>>> import numpy as np
>>> import numpy.linalg as la
>>> np.set_printoptions(precision=3, suppress=True, linewidth=120, sign=" ")
>>> rd = lambda a: np.round(a, 3) + 0
>>> A = np.array([[2.0, 1.0, 1.0], [0.0, 1.0, 3.0], [0.0, 0.0, 0.0]])
>>> Uu, s, VT = la.svd(A)
>>> evecs = VT[:(s > 1e-8).sum()]
>>> rng = np.random.default_rng(1242)
>>> vec = A[1] + -1 * A[0] + rng.integers(2) * np.eye(3)[2]
>>> vec
array([-2.,  0.,  2.])
>>> np.allclose(evecs.T @ evecs @ vec, vec)
True
>>> print(rd(la.matrix_power(A - np.diag(np.diag(A)), 3)))
[[ 0.  0.  0.]
 [ 0.  0.  0.]
 [ 0.  0.  0.]]
>>> r = la.matrix_rank(A)
>>> r
np.int64(2)
>>> ns = la.svd(A)[2][r:].T
>>> [int(la.matrix_rank(A[:i])) for i in range(1, len(A) + 1)]
[1, 2, 2]
>>> np.allclose(A @ ns, 0)
True
>>> rd(ns[:, 0] / ns[np.abs(ns[:, 0]).round(6).argmax(), 0])
array([-0.333,  1.   , -0.333])
>>> T = np.stack([A, -1 * A, A[::-1]])
>>> T.shape
(3, 3, 3)
>>> np.einsum("bij,cij->bc", T, T)
array([[ 16., -16.,  10.],
       [-16.,  16., -10.],
       [ 10., -10.,  16.]])
>>> rd(la.norm(T, axis=(1, 2)))
array([ 4.,  4.,  4.])
>>> E = np.maximum(np.array([[0, -2, 1],
...     [-1, -3, 3],
...     [0, -3, -1],
...     [-3, -1, 2],
...     [-2, 0, 0],
...     [3, 2, -3],
...     [2, 0, -2],
...     [1, -2, -3],
...     [-3, 3, -3],
...     [-3, -2, 3],
...     [2, 1, 1],
...     [3, 3, -1],
...     [-2, 0, 2],
...     [-3, 1, 1],
...     [1, 0, 1],
...     [0, 1, 2],
...     [2, -2, 1],
...     [2, -1, 3],
...     [2, 3, 0],
...     [3, -3, 2],
...     [1, -3, -1],
...     [-3, -2, 2],
...     [1, -2, 3],
...     [2, 3, -1],
...     [-2, 1, 2],
...     [0, -2, 2],
...     [0, -1, -2],
...     [-2, 3, 0],
...     [-2, 0, -3],
...     [0, -3, -1],
...     [3, 2, -2],
...     [-1, 1, -3]]) @ np.array([[5, 4, 5, 2, 9], [8, 1, 5, 2, 0], [8, 9, 9, 4, 5]]) + np.array([-2, 1, 1, -2, 1]), 0)
>>> E
array([[  0,   8,   0,   0,   6],
       [  0,  21,   8,   2,   7],
       [  0,   0,   0,   0,   0],
       [  0,   6,   0,   0,   0],
       [  0,   0,   0,   0,   0],
       [  5,   0,   0,   0,  13],
       [  0,   0,   0,   0,   9],
       [  0,   0,   0,   0,   0],
       [  0,   0,   0,   0,   0],
       [  0,  14,   3,   0,   0],
       [ 24,  19,  25,   8,  24],
       [ 29,   7,  22,   6,  23],
       [  4,  11,   9,   2,   0],
       [  0,   0,   0,   0,   0],
       [ 11,  14,  15,   4,  15],
       [ 22,  20,  24,   8,  11],
       [  0,  16,  10,   2,  24],
       [ 24,  35,  33,  12,  34],
       [ 32,  12,  26,   8,  19],
       [  5,  28,  19,   6,  38],
       [  0,   0,   0,   0,   5],
       [  0,   5,   0,   0,   0],
       [ 11,  30,  23,   8,  25],
       [ 24,   3,  17,   4,  14],
       [ 12,  12,  14,   4,   0],
       [  0,  17,   9,   2,  11],
       [  0,   0,   0,   0,   0],
       [ 12,   0,   6,   0,   0],
       [  0,   0,   0,   0,   0],
       [  0,   0,   0,   0,   0],
       [ 13,   0,   8,   0,  18],
       [  0,   0,   0,   0,   0]])
>>> # row 4 repeats row 2
>>> Xc = (E - E.mean(axis=0)) / E.std(axis=0)
>>> np.argwhere(np.abs(Xc) > 2)
array([[ 11,   0],
       [ 17,   1],
       [ 17,   2],
       [ 17,   3],
       [ 17,   4],
       [ 18,   0],
       [ 19,   4],
       [ 22,   1]])
>>> Xc.std(axis=0)
array([ 1.,  1.,  1.,  1.,  1.])
>>> coef = la.lstsq(np.delete(Xc, 3, axis=1), Xc[:, 3])[0]
>>> print(rd(coef))
[-0.066  0.084  1.    -0.042]
>>> K = np.load("test10.npy")
>>> print(K)
[[-2  2  2  4  4 -2]
 [-3  3  3  6  6 -3]
 [-1  1  1  2  2 -1]]
>>> # columns 1 and 2 are equal
>>> Uu, s, VT = la.svd(K)
>>> evecs = VT[:(s > 1e-8).sum()]
>>> vec = K[1] + 4 * K[2] + rng.integers(2) * np.eye(6)[5]
>>> vec
array([-7.,  7.,  7., 14., 14., -7.])
>>> rd(la.norm(vec - evecs.T @ evecs @ vec))
np.float64(0.0)
>>> rd(evecs.T @ evecs)
array([[ 0.083, -0.083, -0.083, -0.167, -0.167,  0.083],
       [-0.083,  0.083,  0.083,  0.167,  0.167, -0.083],
       [-0.083,  0.083,  0.083,  0.167,  0.167, -0.083],
       [-0.167,  0.167,  0.167,  0.333,  0.333, -0.167],
       [-0.167,  0.167,  0.167,  0.333,  0.333, -0.167],
       [ 0.083, -0.083, -0.083, -0.167, -0.167,  0.083]])
>>> np.allclose(evecs.T @ evecs @ vec, vec)
True
>>> rd(np.diag(evecs.T @ evecs))
array([ 0.083,  0.083,  0.083,  0.333,  0.333,  0.083])
>>> Uu, s, VT = la.svd(K)
>>> rd(s)
array([ 12.961,   0.   ,   0.   ])
>>> B = Uu[:, :1] @ np.diag(s[:1]) @ VT[:1]
>>> print(la.matrix_rank(K, rtol=0.05))
1
>>> la.matrix_rank(B)
np.int64(1)
>>> rd(np.abs(K - B).max())
np.float64(0.0)
>>> def softmax(z):
...     e = np.exp(z - z.max(axis=-1, keepdims=True))
...     return e / e.sum(axis=-1, keepdims=True)
... 
>>> rd(softmax(10 * K[0]))
array([ 0. ,  0. ,  0. ,  0.5,  0.5,  0. ])
>>> att = K @ K.T / np.sqrt(6)
>>> softmax(att).round(6).argmax(axis=1)
array([ 1,  1,  1])
>>> B = np.array([[1, 1, 3], [0, 0, 2], [3, 1, 3], [2, 3, 3], [2, 3, 2], [0, 1, 1]])
>>> np.vstack([K, B.T]).shape
(6, 6)
>>> print(K @ B)
[[ 20  22  22]
 [ 30  33  33]
 [ 10  11  11]]
>>> la.matrix_rank(np.vstack([K, B.T]))
np.int64(4)
>>> np.einsum("ik,kj->ji", K, B)
array([[ 20,  30,  10],
       [ 22,  33,  11],
       [ 22,  33,  11]])
>>> B.T @ K.T
array([[ 20,  30,  10],
       [ 22,  33,  11],
       [ 22,  33,  11]])
>>> np.einsum("ik,kj->ij", K, B)
array([[ 20,  22,  22],
       [ 30,  33,  33],
       [ 10,  11,  11]])
>>> np.einsum("ij->j", K)
array([-6,  6,  6, 12, 12, -6])
>>> la.matrix_rank(K @ B)
np.int64(1)
>>> C2 = K.T @ K
>>> (K @ K.T).shape
(3, 3)
>>> la.matrix_rank(C2)
np.int64(1)
>>> J = np.load("dump.npy")
>>> rd(J)
array([[ 0.667,  0.   ,  0.   ,  0.333,  0.   ],
       [ 0.2  ,  0.4  ,  0.2  ,  0.   ,  0.2  ],
       [ 0.   ,  0.   ,  0.333,  0.333,  0.333],
       [ 0.   ,  0.333,  0.333,  0.333,  0.   ],
       [ 0.   ,  0.5  ,  0.   ,  0.   ,  0.5  ]])
>>> print(rd(np.abs(la.eigvals(J)).max()))
1.0
>>> rd((J - J.T) / 2)
array([[ 0.   , -0.1  ,  0.   ,  0.167,  0.   ],
       [ 0.1  ,  0.   ,  0.1  , -0.167, -0.15 ],
       [ 0.   , -0.1  ,  0.   ,  0.   ,  0.167],
       [-0.167,  0.167,  0.   ,  0.   ,  0.   ],
       [ 0.   ,  0.15 , -0.167,  0.   ,  0.   ]])
>>> rd(np.trace(J))
np.float64(2.233)
>>> rd(la.det(J))
np.float64(0.022)
>>> np.allclose(J, J.T)
False
>>> vec = np.array([-1, -4, 3, -3, 1])
>>> h1 = np.maximum(J @ vec, 0)
>>> print(rd(np.maximum(J @ vec, 0) - np.maximum(-J @ vec, 0)))
[-1.667 -1.     0.333 -1.333 -1.5  ]
>>> np.maximum(J @ (3 * vec), 0)
array([ 0.,  0.,  1.,  0.,  0.])
>>> np.flatnonzero(h1 > 1e-9)
array([ 2])
>>> vec = np.array([-7, -2, 3, -6, 9])
>>> la.norm(J @ vec) <= la.norm(J, 2) * la.norm(vec) + 1e-9
np.True_
>>> print(rd(np.einsum("ij,j->i", J, vec)))
[-6.667  0.2    2.    -1.667  3.5  ]
>>> B = J / np.sqrt((J ** 2).mean(axis=1, keepdims=True))
>>> print(rd(B[0]))
[ 2.  0.  0.  1.  0.]
>>> rd(la.norm(B, axis=1))
array([ 2.236,  2.236,  2.236,  2.236,  2.236])
>>> rd(J - J.mean(axis=1, keepdims=True))
array([[ 0.467, -0.2  , -0.2  ,  0.133, -0.2  ],
       [ 0.   ,  0.2  ,  0.   , -0.2  ,  0.   ],
       [-0.2  , -0.2  ,  0.133,  0.133,  0.133],
       [-0.2  ,  0.133,  0.133,  0.133, -0.2  ],
       [-0.2  ,  0.3  , -0.2  , -0.2  ,  0.3  ]])
>>> print(rd(la.matrix_power(J, 100)))
[[ 0.167  0.278  0.167  0.167  0.222]
 [ 0.167  0.278  0.167  0.167  0.222]
 [ 0.167  0.278  0.167  0.167  0.222]
 [ 0.167  0.278  0.167  0.167  0.222]
 [ 0.167  0.278  0.167  0.167  0.222]]
>>> rd(la.matrix_power(J, 2))
array([[ 0.444,  0.111,  0.111,  0.333,  0.   ],
       [ 0.213,  0.26 ,  0.147,  0.133,  0.247],
       [ 0.   ,  0.278,  0.222,  0.222,  0.278],
       [ 0.067,  0.244,  0.289,  0.222,  0.178],
       [ 0.1  ,  0.45 ,  0.1  ,  0.   ,  0.35 ]])
>>> print(J @ np.ones(5))
[ 1.  1.  1.  1.  1.]
>>> rd(np.sort(np.abs(la.eigvals(J)))[::-1])
array([ 1.   ,  0.598,  0.598,  0.249,  0.249])
>>> p = np.eye(5)[1]
>>> for _ in range(6):
...     p = p @ J
...     print(p.round(3))
... 
[ 0.2  0.4  0.2  0.   0.2]
[ 0.213  0.26   0.147  0.133  0.247]
[ 0.194  0.272  0.145  0.164  0.224]
[ 0.184  0.276  0.158  0.168  0.215]
[ 0.178  0.274  0.164  0.17   0.215]
[ 0.173  0.274  0.166  0.17   0.217]
>>> Q, _ = la.qr(np.array([[1.0], [1.3], [0.8]]))
>>> F = Q @ Q.T
>>> rd(F)
array([[ 0.3  ,  0.39 ,  0.24 ],
       [ 0.39 ,  0.508,  0.312],
       [ 0.24 ,  0.312,  0.192]])
>>> print(rd(la.norm(F, 1)), rd(la.norm(F, np.inf)))
1.21 1.21
>>> rd(la.norm(F) ** 2 / la.norm(F, 2) ** 2)
np.float64(1.0)
>>> print(rd(la.norm(F, 2)))
1.0
>>> rd(la.norm(F, "nuc"))
np.float64(1.0)
>>> la.lstsq(F[:-1].T, F[-1])[2]
np.int32(1)
>>> np.abs(np.diag(la.qr(F)[1])) > 1e-9
array([ True, False, False])
>>> rd(np.trace(la.pinv(F) @ F))
np.float64(1.0)
>>> Uu, s, VT = la.svd(F)
>>> evecs = VT[:(s > 1e-8).sum()]
>>> vec = F[1] + -1 * F[0] + rng.integers(2) * np.eye(3)[2]
>>> rd(vec)
array([ 0.09 ,  0.117,  1.072])
>>> print(rd(evecs.T @ evecs))
[[ 0.3    0.39   0.24 ]
 [ 0.39   0.508  0.312]
 [ 0.24   0.312  0.192]]
>>> rd(la.norm(vec - evecs.T @ evecs @ vec))
np.float64(0.899)
>>> ev, evecs = la.eigh(F)
>>> (ev > 1e-8).sum(), (ev < -1e-8).sum()
(np.int64(1), np.int64(0))
>>> print(rd(la.svd(F, compute_uv=False)))
[ 1.  0.  0.]
>>> rd(evecs.T @ F @ evecs)
array([[ 0.,  0.,  0.],
       [ 0.,  0.,  0.],
       [ 0.,  0.,  1.]])
>>> print(rd(ev.sum()), rd(np.trace(F)))
1.0 1.0
>>> print(rd(la.eigvalsh(F @ F)))
[ 0.  0.  1.]
>>> rd(ev)
array([ 0.,  0.,  1.])
>>> ev, evecs = la.eigh(F)
>>> vec = np.array([1, 1, -1])
>>> rd(vec @ F @ vec / (vec @ vec)), rd(ev[0]), rd(ev[-1])
(np.float64(0.225), np.float64(0.0), np.float64(1.0))
>>> rd(evecs * np.abs(ev) @ evecs.T)
array([[ 0.3  ,  0.39 ,  0.24 ],
       [ 0.39 ,  0.508,  0.312],
       [ 0.24 ,  0.312,  0.192]])
>>> rd(np.abs(F).sum(axis=1).max()), rd(np.abs(ev).max())
(np.float64(1.21), np.float64(1.0))
>>> rd(la.eigvalsh(F[1:, 1:]))
array([ 0. ,  0.7])
>>> rd(evecs * np.maximum(ev, 0) @ evecs.T)
array([[ 0.3  ,  0.39 ,  0.24 ],
       [ 0.39 ,  0.508,  0.312],
       [ 0.24 ,  0.312,  0.192]])
>>> m1 = np.loadtxt("case9.csv", delimiter=",")
>>> rd(m1)
array([[  7.892,   0.061,  12.407,   3.824,  11.203,   5.666],
       [  5.351,  -7.197,  19.448,   6.315,  14.724,   1.282],
       [  6.641,  -4.563,  16.953,   5.391,  13.476,   3.081],
       [  4.826,  10.161,   1.536,   0.714,   5.768,   8.02 ],
       [-10.339,  18.227,  -9.207,  -1.082,   0.397,   2.683],
       [ -2.955,  11.517,  -1.118,   0.695,   4.441,   4.154],
       [ 10.737,  -2.974,  15.985,   4.655,  12.993,   6.05 ],
       [ -7.517,   9.566,   0.146,   1.574,   5.073,   0.774],
       [  0.827,   7.244,   3.884,   1.876,   6.942,   4.568],
       [  7.119,  -4.84 ,  17.314,   5.455,  13.657,   3.24 ],
       [-14.21 ,  40.705, -32.92 ,  -8.163, -11.46 ,   9.599],
       [  1.463,  10.948,   0.183,   0.64 ,   5.091,   6.431],
       [-10.169,  26.932, -18.119,  -3.915,  -4.06 ,   6.309],
       [  0.84 ,   8.163,   2.942,   1.577,   6.471,   4.949]])
>>> Uu, s, VT = la.svd(m1)
>>> np.argmax(s[:-1] / (s[1:] + 1e-6)) + 1
np.int64(3)
>>> rd(s)
array([ 82.382,  44.44 ,  13.293,   0.   ,   0.   ,   0.   ])
>>> B = Uu[:, :3] @ np.diag(s[:3]) @ VT[:3]
>>> rd(np.abs(m1 - B).max())
np.float64(0.0)
>>> rd(B)
array([[  7.892,   0.061,  12.407,   3.824,  11.203,   5.666],
       [  5.351,  -7.197,  19.448,   6.315,  14.724,   1.282],
       [  6.641,  -4.563,  16.953,   5.391,  13.476,   3.081],
       [  4.826,  10.161,   1.536,   0.714,   5.768,   8.02 ],
       [-10.339,  18.227,  -9.207,  -1.082,   0.397,   2.683],
       [ -2.955,  11.517,  -1.118,   0.695,   4.441,   4.154],
       [ 10.737,  -2.974,  15.985,   4.655,  12.993,   6.05 ],
       [ -7.517,   9.566,   0.146,   1.574,   5.073,   0.774],
       [  0.827,   7.244,   3.884,   1.876,   6.942,   4.568],
       [  7.119,  -4.84 ,  17.314,   5.455,  13.657,   3.24 ],
       [-14.21 ,  40.705, -32.92 ,  -8.163, -11.46 ,   9.599],
       [  1.463,  10.948,   0.183,   0.64 ,   5.091,   6.431],
       [-10.169,  26.932, -18.119,  -3.915,  -4.06 ,   6.309],
       [  0.84 ,   8.163,   2.942,   1.577,   6.471,   4.949]])
>>> rd(la.norm(m1 - B) / la.norm(m1))
np.float64(0.0)
>>> print(la.matrix_rank(B))
3
>>> rd(la.norm(m1 - B, 2)), rd(s[3])
(np.float64(0.0), np.float64(0.0))
>>> X = np.load("sample16.npy")
>>> X
array([[-0.22 ,  0.216, -1.299, -0.488,  0.947,  0.167, -0.076,  0.947],
       [-1.04 , -0.625,  0.792, -0.197,  0.279, -0.052,  0.648, -0.969],
       [ 0.166, -0.537, -0.38 , -0.319, -0.696, -0.311,  0.295, -0.114],
       [-1.051, -1.575,  0.813,  0.362, -0.901,  0.317,  0.9  ,  1.365]])
>>> th = np.radians(135)
>>> R = np.eye(8)
>>> R[3, 3] = R[5, 5] = np.cos(th)
>>> R[3, 5], R[5, 3] = -np.sin(th), np.sin(th)
>>> rd(R)
array([[ 1.   ,  0.   ,  0.   ,  0.   ,  0.   ,  0.   ,  0.   ,  0.   ],
       [ 0.   ,  1.   ,  0.   ,  0.   ,  0.   ,  0.   ,  0.   ,  0.   ],
       [ 0.   ,  0.   ,  1.   ,  0.   ,  0.   ,  0.   ,  0.   ,  0.   ],
       [ 0.   ,  0.   ,  0.   , -0.707,  0.   , -0.707,  0.   ,  0.   ],
       [ 0.   ,  0.   ,  0.   ,  0.   ,  1.   ,  0.   ,  0.   ,  0.   ],
       [ 0.   ,  0.   ,  0.   ,  0.707,  0.   , -0.707,  0.   ,  0.   ],
       [ 0.   ,  0.   ,  0.   ,  0.   ,  0.   ,  0.   ,  1.   ,  0.   ],
       [ 0.   ,  0.   ,  0.   ,  0.   ,  0.   ,  0.   ,  0.   ,  1.   ]])
>>> B = X @ R.T
>>> rd(B)
array([[-0.22 ,  0.216, -1.299,  0.227,  0.947, -0.463, -0.076,  0.947],
       [-1.04 , -0.625,  0.792,  0.176,  0.279, -0.103,  0.648, -0.969],
       [ 0.166, -0.537, -0.38 ,  0.445, -0.696, -0.006,  0.295, -0.114],
       [-1.051, -1.575,  0.813, -0.48 , -0.901,  0.032,  0.9  ,  1.365]])
>>> rd(np.abs(B - X).max(axis=0))
array([ 0.   ,  0.   ,  0.   ,  0.842,  0.   ,  0.63 ,  0.   ,  0.   ])
>>> np.allclose(X @ X.T, B @ B.T)
True
>>> print(np.allclose(la.norm(X, axis=1), la.norm(B, axis=1)))
True
>>> rd(la.det(R)), rd(np.trace(R))
(np.float64(1.0), np.float64(4.586))
